$ ipython --no-banner

In [1]: import numpy as np

In [2]: import numpy.linalg as la

In [3]: np.set_printoptions(precision=2, suppress=True, linewidth=160, sign=" ")

In [4]: mat = np.load("run11.npy")

In [5]: mat
Out[5]: 
array([[ 0.99, -0.08,  0.97, -0.27,  0.94,  1.09, -0.24, -0.19,  0.94],
       [-0.7 ,  0.4 , -0.3 , -0.3 , -1.9 , -1.5 ,  0.1 , -0.4 ,  0.2 ],
       [ 1.1 , -0.5 ,  0.6 ,  0.4 ,  1.4 ,  0.8 , -0.2 ,  0.2 ,  1.1 ],
       [-0.9 , -1.  , -0.7 ,  1.  ,  0.3 , -0.8 ,  0.4 , -0.6 , -1.8 ],
       [-1.2 ,  1.3 , -0.3 ,  0.  , -1.5 , -2.1 , -0.1 ,  1.1 ,  0.5 ],
       [-0.4 ,  1.2 , -2.1 , -1.2 , -1.2 ,  2.4 , -0.4 , -0.1 ,  1.3 ],
       [-0.2 ,  0.1 ,  0.  ,  1.6 , -0.3 , -1.3 ,  0.1 ,  0.4 ,  1.6 ],
       [-0.1 , -1.6 ,  1.6 ,  1.1 ,  0.3 ,  1.2 ,  2.3 ,  0.6 , -1.6 ]])

In [6]: mat[8]
Traceback (most recent call last):
  Cell In[6], line 1
    mat[8]
IndexError: index 8 is out of bounds for axis 0 with size 8


In [7]: np.round(la.norm(mat), 2)
Out[7]: np.float64(8.76)

In [8]: np.unravel_index(np.abs(mat).argmax(), mat.shape)
Out[8]: (np.int64(5), np.int64(5))

In [9]: la.svd(mat, compute_uv=False)
Out[9]: array([ 5.48,  4.85,  3.45,  2.44,  1.92,  1.21,  0.31,  0.17])

In [10]: mat.sum(axis=1)
Out[10]: array([ 4.15, -4.4 ,  4.9 , -4.1 , -2.3 , -0.5 ,  2.  ,  3.8 ])

In [11]: mat.shape
Out[11]: (8, 9)

In [12]: np.zeros(8, 9)
Traceback (most recent call last):
  Cell In[12], line 1
    np.zeros(8, 9)
TypeError: Cannot interpret '9' as a data type


In [13]: la.matrix_rank(mat)
Out[13]: np.int64(8)

In [14]: np.abs(mat).max()
Out[14]: np.float64(2.4)

In [15]: T = np.stack([mat, -2 * mat, mat[::-1]])

In [16]: la.matrix_rank(T)
Out[16]: array([ 8,  8,  8])

In [17]: np.einsum("bij,cij->bc", T, T)
Out[17]: 
array([[  76.67, -153.34,    3.33],
       [-153.34,  306.68,   -6.66],
       [   3.33,   -6.66,   76.67]])

In [18]: (T @ mat.T).shape
Out[18]: (3, 8, 8)

In [19]: feats = np.loadtxt("block8.csv", delimiter=",")

In [20]: feats
Out[20]: 
array([[  0.95,   1.72,   2.15],
       [ -2.34,   1.53,   1.6 ],
       [  4.02,   2.78,   5.35],
       [ -5.08,  -1.25,  -6.76],
       [  1.2 ,   0.79,  -0.63],
       [  0.57,   0.99,  -0.04],
       [ -5.43,  -1.47,  -7.4 ],
       [ -2.2 ,   0.94,  -0.19],
       [  2.63,   2.78,   5.33],
       [ -0.21,   0.8 ,  -0.59],
       [  4.19,   3.73,   8.2 ],
       [  6.17,   3.8 ,   8.41],
       [ -5.06,  -0.58,  -4.73],
       [ -6.5 ,  -1.31,  -6.93],
       [ -0.52,   1.35,   1.06],
       [ -2.23,   0.64,  -1.07],
       [ -4.92,  -1.31,  -6.92],
       [  0.12,   1.43,   1.28],
       [ -0.83,   0.92,  -0.23],
       [  3.  ,   1.88,   2.65],
       [ -1.46,  -0.14,  -3.42],
       [  3.53,   2.98,   5.93],
       [  3.3 ,   2.66,   4.99],
       [  1.56,   2.37,   4.11],
       [ -3.6 ,  -0.85,  -5.54],
       [  1.03,   0.57,  -1.28],
       [  1.79,   1.02,   0.07],
       [  2.83,   2.29,   3.87],
       [ -5.81,  -2.6 , -10.8 ],
       [  3.41,   3.27,   6.81],
       [  0.01,   1.37,   1.1 ],
       [  2.44,   2.13,   3.4 ],
       [  0.61,  -0.21,  -3.63],
       [  0.25,   0.39,  -1.83],
       [  3.09,   2.77,   5.32]])

In [21]: C = feats[[24, 22]].astype(float)

In [22]: for _ in range(7):
    ...:     z = la.norm(feats[:, None] - C, axis=-1).argmin(axis=1)
    ...:     C = np.array([feats[z == j].mean(axis=0) for j in range(2)])
    ...: 

In [23]: z
Out[23]: array([ 1,  1,  1,  0,  1,  1,  0,  0,  1,  0,  1,  1,  0,  0,  1,  0,  0,  1,  0,  1,  0,  1,  1,  1,  0,  0,  1,  1,  0,  1,  1,  1,  0,  0,  1])

In [24]: np.abs(C[1] - C[0]).argmax()
Out[24]: np.int64(2)

In [25]: C[1] - C[0]
Out[25]: array([ 4.86,  2.55,  7.64])
